In [1]: import numpy as np

In [2]: np.set_printoptions(suppress=True, linewidth=100)

In [3]: E = np.load("a.npy")

In [4]: E
Out[4]: 
array([[  0.9,   0.4,   1.2,  -1.1,  -0.5],
       [  0.9,   0.2,  -0.9,  -0.1,   0.3],
       [ -0.3,   0. ,  -1. ,  -1.2,  -0.8],
       [  0.1,  -0.2,  -1. ,  -0.6,   0.7],
       [  1. ,   0.1,   0. ,  -2.1,   1.3],
       [-22. , -16. ,  26. ,   0. ,   6. ],
       [  0.4,   1.1,  -0.7,  -0.3,   0.1],
       [ -0.5,   0.7,   0.7,  -1. ,   0.4],
       [ -0.3,   0. ,   1.1,   0.6,  -0.4],
       [ -0.1,  -1.4,  -0.6,   0.1,   1.2],
       [  0.6,   0.2,   1.6,   1. ,   0.7],
       [ -0.1,   1.2,   1. ,  -0.4,   0.8],
       [  0.2,  -0.6,  -0.5,   0.6,  -0.4],
       [  0.5,   1. ,  -0.2,   1.6,  -1.7],
       [  0.6,   1.2,  -0.7,  -0.6,  -1. ],
       [  0. ,   1. ,  -0.8,  -0.2,  -0.5]])

In [5]: # row 5 dominates

In [6]: Ac = E - E.mean(axis=0)

In [7]: left, sv, Vh = np.linalg.svd(Ac, full_matrices=False)

In [8]: np.round(Vh[0] * np.sign(Vh[0, np.abs(Vh[0]).argmax()]), 2)
Out[8]: array([-0.58, -0.42,  0.68,  0.01,  0.16])

In [9]: np.round(sv ** 2 / (sv ** 2).sum(), 2) + 0
Out[9]: array([0.97, 0.01, 0.01, 0.01, 0.  ])

In [10]: print(np.abs(left[:, 0]).argmax())
5

In [11]: np.searchsorted(np.cumsum(sv ** 2) / (sv ** 2).sum(), 0.9) + 1
Out[11]: np.int64(1)

In [12]: f = np.array([0, 8])

In [13]: print(np.cross(E[8, :3], E[2, :3]))
[-0.   -0.63  0.  ]

In [14]: np.round(np.correlate(E[8], E[2], "full"), 2)
Out[14]: array([ 0.24,  0.36, -0.58, -1.8 , -1.41, -0.12,  0.07, -0.18,  0.12])

In [15]: w1 = np.array([[0, -2, 0], [2, -2, 3], [0, 0, 0], [-2, -1, 3], [-1, 1, 0]])

In [16]: c = np.array([-3, 3, 0])

In [17]: hid = np.maximum(E @ w1 + c, 0)

In [18]: np.round((hid > 0).mean(axis=0), 2)
Out[18]: array([0.25, 0.88, 0.56])

In [19]: basis = np.array([[4, 6], [1, 6], [6, 3]])

In [20]: print(w1 @ basis)
[[ -2 -12]
 [ 24   9]
 [  0   0]
 [  9  -9]
 [ -3   0]]

In [21]: x0 = np.array([-7, 9, -8, -9, 8])

In [22]: a = np.maximum(E @ x0, 0)

In [23]: np.round(np.tanh(E @ x0), 2)
Out[23]: 
array([-1.  ,  1.  ,  1.  ,  1.  ,  1.  , -1.  ,  1.  ,  1.  , -1.  ,  0.92, -1.  ,  1.  , -1.  ,
       -1.  ,  1.  ,  1.  ])

In [24]: np.round(np.maximum(E @ (3 * x0), 0), 2)
Out[24]: 
array([ 0. , 18. , 43.5, 49.5, 69.6,  0. , 48.6, 49.2,  0. ,  4.8,  0. , 40.5,  0. ,  0. , 28.8,
       39.6])

In [25]: rng = np.random.default_rng(7)

In [26]: lab = rng.permutation(5)

In [27]: out = E[:, lab] * rng.choice([-1, 1], 5)

In [28]: out
Out[28]: 
array([[  1.2,   0.9,  -0.5,  -0.4,   1.1],
       [ -0.9,   0.9,   0.3,  -0.2,   0.1],
       [ -1. ,  -0.3,  -0.8,  -0. ,   1.2],
       [ -1. ,   0.1,   0.7,   0.2,   0.6],
       [  0. ,   1. ,   1.3,  -0.1,   2.1],
       [ 26. , -22. ,   6. ,  16. ,  -0. ],
       [ -0.7,   0.4,   0.1,  -1.1,   0.3],
       [  0.7,  -0.5,   0.4,  -0.7,   1. ],
       [  1.1,  -0.3,  -0.4,  -0. ,  -0.6],
       [ -0.6,  -0.1,   1.2,   1.4,  -0.1],
       [  1.6,   0.6,   0.7,  -0.2,  -1. ],
       [  1. ,  -0.1,   0.8,  -1.2,   0.4],
       [ -0.5,   0.2,  -0.4,   0.6,  -0.6],
       [ -0.2,   0.5,  -1.7,  -1. ,  -1.6],
       [ -0.7,   0.6,  -1. ,  -1.2,   0.6],
       [ -0.8,   0. ,  -0.5,  -1. ,   0.2]])

In [29]: left, _, Vh = np.linalg.svd(E.T @ out)

In [30]: np.round(left @ Vh, 2) + 0
Out[30]: 
array([[ 0.,  1.,  0.,  0.,  0.],
       [ 0.,  0.,  0., -1.,  0.],
       [ 1.,  0.,  0.,  0.,  0.],
       [ 0.,  0.,  0.,  0., -1.],
       [ 0.,  0.,  1.,  0.,  0.]])
